% python3 -q
>>> import numpy as np
>>> np.set_printoptions(precision=2, suppress=True, linewidth=160, floatmode="fixed")
>>> B = np.array([[1, 1, 1, 1], [0, 0, 2, 1], [0, 2, 1, 0], [0, 1, 2, 1]])
>>> A = np.triu(B, 1)
>>> A
array([[0, 1, 1, 1],
       [0, 0, 2, 1],
       [0, 0, 0, 0],
       [0, 0, 0, 0]])
>>> # rows and columns are dependent
>>> left, sv, Vh = np.linalg.svd(A)
>>> V = Vh[:(sv > 1e-8).sum()]
>>> rng = np.random.default_rng(5872)
>>> x = A[3] + 3 * A[0] + rng.integers(2) * np.eye(4)[2]
>>> x
array([0.00, 3.00, 4.00, 3.00])
>>> np.linalg.matrix_rank(np.vstack([A, x]))
np.int64(3)
>>> round(np.linalg.norm(x - V.T @ V @ x), 2)
np.float64(0.41)
>>> round(float(np.linalg.eigvals(A).sum().real), 2)
0.0
>>> np.einsum("ii->", A)
np.int64(0)
>>> round(float(np.linalg.det(A[::-1])), 2)
0.0
>>> np.round(np.linalg.det(2 * A), 2), round(float(np.linalg.det(A)), 2)
(np.float64(0.0), 0.0)
>>> round(np.linalg.det(A.T), 2)
np.float64(0.0)
>>> np.linalg.eigvals(A)
array([0.00, 0.00, 0.00, 0.00])
>>> np.kron(np.eye(2, dtype=int), A)
array([[0, 1, 1, 1, 0, 0, 0, 0],
       [0, 0, 2, 1, 0, 0, 0, 0],
       [0, 0, 0, 0, 0, 0, 0, 0],
       [0, 0, 0, 0, 0, 0, 0, 0],
       [0, 0, 0, 0, 0, 1, 1, 1],
       [0, 0, 0, 0, 0, 0, 2, 1],
       [0, 0, 0, 0, 0, 0, 0, 0],
       [0, 0, 0, 0, 0, 0, 0, 0]])
>>> np.allclose(A[:-1].T @ np.linalg.lstsq(A[:-1].T, A[-1])[0], A[-1])
True
>>> np.linalg.lstsq(A[:-1].T, A[-1])[2]
np.int32(2)
>>> np.unique(A.round(6), axis=0).shape
(3, 4)
>>> np.round(np.trace(np.linalg.pinv(A) @ A), 2)
np.float64(2.0)
>>> np.abs(np.diag(np.linalg.qr(A)[1])) > 1e-9
array([False, False, False, False])
>>> u = np.array([-9, 2, -8])
>>> np.cross(A[0, :3], A[1, :3])
array([2, 0, 0])
>>> np.polyval(u, A[0])
array([ -8, -15, -15, -15])
>>> np.convolve(A[0], u)
array([  0,  -9,  -7, -15,  -6,  -8])
